In [1]: import numpy as np

In [2]: np.set_printoptions(precision=2, suppress=True, linewidth=100)

In [3]: rnd = lambda a: np.round(a, 2) + 0

In [4]: F = np.array([[1.0, 0.7, 0.49], [0.7, 1.0, 0.7], [0.49, 0.7, 1.0]])

In [5]: w, V = np.linalg.eigh(F)

In [6]: x = np.array([0, -1, 3])

In [7]: print(rnd(V * np.maximum(w, 0) @ V.T))
[[1.   0.7  0.49]
 [0.7  1.   0.7 ]
 [0.49 0.7  1.  ]]

In [8]: rnd(V * np.sqrt(w) @ V.T)
Out[8]: 
array([[0.91, 0.35, 0.2 ],
       [0.35, 0.87, 0.35],
       [0.2 , 0.35, 0.91]])

In [9]: x @ F @ x
Out[9]: np.float64(5.8)

In [10]: rnd(V * np.abs(w) @ V.T)
Out[10]: 
array([[1.  , 0.7 , 0.49],
       [0.7 , 1.  , 0.7 ],
       [0.49, 0.7 , 1.  ]])

In [11]: x @ F @ x / (x @ x), rnd(w[0]), rnd(w[-1])
Out[11]: (np.float64(0.58), np.float64(0.23), np.float64(2.26))

In [12]: print((np.sign(V[:, -1].round(6)) == np.sign(V[0, -1].round(6))).astype(int))
[1 1 1]

In [13]: Q, V = np.linalg.qr(F[:, :1])[0], np.linalg.qr(F[:, 1:])[0]

In [14]: s = np.linalg.svd(Q.T @ V, compute_uv=False)

In [15]: (s > 0.9).sum()
Out[15]: np.int64(1)

In [16]: print(rnd(np.linalg.norm(Q @ Q.T - V @ V.T, 2)))
1.0

In [17]: rnd(np.degrees(np.arccos(s.clip(0, 1))))
Out[17]: array([18.52])

In [18]: M = np.load("block5.npy")

In [19]: M
Out[19]: 
array([[ 0.,  0., -2.],
       [ 0.,  0., -4.],
       [-2., -4.,  0.]])

In [20]: w, V = np.linalg.eigh(M)

In [21]: x = np.array([-3, -3, -5])

In [22]: rnd(V * np.maximum(w, 0) @ V.T)
Out[22]: 
array([[ 0.45,  0.89, -1.  ],
       [ 0.89,  1.79, -2.  ],
       [-1.  , -2.  ,  2.24]])

In [23]: rnd(V * np.abs(w) @ V.T)
Out[23]: 
array([[0.89, 1.79, 0.  ],
       [1.79, 3.58, 0.  ],
       [0.  , 0.  , 4.47]])

In [24]: rnd(x @ M @ x / (x @ x)), rnd(w[0]), rnd(w[-1])
Out[24]: (np.float64(-4.19), np.float64(-4.47), np.float64(4.47))

In [25]: x @ M @ x
Out[25]: np.float64(-180.0)

In [26]: proj = np.triu(np.array([[0, 0, 0], [0, 2, 1], [0, 2, 1]]), 1) + np.eye(3)

In [27]: A2 = proj @ M @ np.linalg.inv(proj)

In [28]: A2
Out[28]: 
array([[ 0.,  0., -2.],
       [-2., -4.,  0.],
       [-2., -4.,  4.]])

In [29]: rnd(np.poly(A2))
Out[29]: array([  1.,   0., -20.,   0.])

In [30]: print(rnd(np.linalg.det(M[::-1])))
0.0

In [31]: np.einsum("ij,ji->", M, M)
Out[31]: np.float64(40.0)

In [32]: rnd(np.linalg.det(M.T))
Out[32]: np.float64(0.0)

In [33]: np.einsum("ii->", M)
Out[33]: np.float64(0.0)

In [34]: rnd(np.poly(M))
Out[34]: array([  1.,   0., -20.,   0.])

In [35]: A = np.load("arr.npy")

In [36]: print(A)
[[ 3 -3  0]
 [ 3  0  1]
 [ 1  3  2]]

In [37]: x = np.array([5, 1, 4])

In [38]: rhs = A @ x

In [39]: rhs
Out[39]: array([12, 19, 16])

In [40]: rnd(np.linalg.solve(A, A[:, 2]))
Out[40]: array([0., 0., 1.])

In [41]: rnd(np.linalg.solve(A.T, A[2]))
Out[41]: array([0., 0., 1.])

In [42]: print(rnd(np.linalg.solve(A, -2 * rhs)))
[-10.  -2.  -8.]

In [43]: print(rnd(np.linalg.solve(A, rhs + A[:, 1])))
[5. 2. 4.]

In [44]: Uu, s, Vt = np.linalg.svd(M)

In [45]: V = Vt[:(s > 1e-8).sum()]

In [46]: rng = np.random.default_rng(444)

In [47]: x = M[1] + -3 * M[2] + rng.integers(2) * np.eye(3)[1]

In [48]: x
Out[48]: array([ 6., 13., -4.])

In [49]: np.linalg.matrix_rank(np.vstack([M, x]))
Out[49]: np.int64(3)

In [50]: print(np.allclose(V.T @ V @ x, x))
False

In [51]: rnd(np.diag(V.T @ V))
Out[51]: array([0.2, 0.8, 1. ])

In [52]: print(rnd(np.linalg.norm(x - V.T @ V @ x)))
0.45
